$ python3 -q
>>> import numpy as np
>>> from numpy import linalg as LA
>>> np.set_printoptions(precision=2, suppress=True, linewidth=140, floatmode="fixed")
>>> X = np.load("mat.npy")
>>> X
array([[ 0,  2,  0],
       [12, 17,  0],
       [ 0,  2,  0],
       [ 9, 14,  0],
       [12, 16,  0],
       [15, 17,  0],
       [ 3,  8,  0],
       [21, 24,  0],
       [ 0,  0,  0],
       [12, 17,  0],
       [ 0,  0,  0],
       [ 0,  6,  0],
       [ 9, 14,  0],
       [ 0,  5,  0],
       [ 0,  3,  0],
       [ 0,  0,  0],
       [ 0,  7,  0],
       [ 0,  3,  0],
       [12, 14,  0],
       [ 0,  4,  0],
       [ 0,  4,  0],
       [ 9, 12,  0],
       [ 0,  0,  0],
       [ 0,  2,  0],
       [ 0,  6,  0],
       [18, 22,  0],
       [ 0,  6,  0],
       [ 3,  8,  0],
       [ 3, 11,  0],
       [ 0,  0,  0],
       [ 0,  8,  0],
       [ 0,  3,  0],
       [ 0,  0,  0],
       [18, 22,  0],
       [ 0,  4,  0],
       [15, 18,  0],
       [ 9, 16,  0],
       [ 0,  0,  0],
       [15, 17,  0],
       [ 0,  2,  0],
       [18, 20,  0]])
>>> f = np.array([1, 0, 2])
>>> np.array([np.convolve(row, f, "same") for row in X])
array([[ 2,  0,  4],
       [17, 24, 34],
       [ 2,  0,  4],
       [14, 18, 28],
       [16, 24, 32],
       [17, 30, 34],
       [ 8,  6, 16],
       [24, 42, 48],
       [ 0,  0,  0],
       [17, 24, 34],
       [ 0,  0,  0],
       [ 6,  0, 12],
       [14, 18, 28],
       [ 5,  0, 10],
       [ 3,  0,  6],
       [ 0,  0,  0],
       [ 7,  0, 14],
       [ 3,  0,  6],
       [14, 24, 28],
       [ 4,  0,  8],
       [ 4,  0,  8],
       [12, 18, 24],
       [ 0,  0,  0],
       [ 2,  0,  4],
       [ 6,  0, 12],
       [22, 36, 44],
       [ 6,  0, 12],
       [ 8,  6, 16],
       [11,  6, 22],
       [ 0,  0,  0],
       [ 8,  0, 16],
       [ 3,  0,  6],
       [ 0,  0,  0],
       [22, 36, 44],
       [ 4,  0,  8],
       [18, 30, 36],
       [16, 18, 32],
       [ 0,  0,  0],
       [17, 30, 34],
       [ 2,  0,  4],
       [20, 36, 40]])
>>> np.correlate(X[40], X[1], "full")
array([  0, 306, 556, 240,   0])
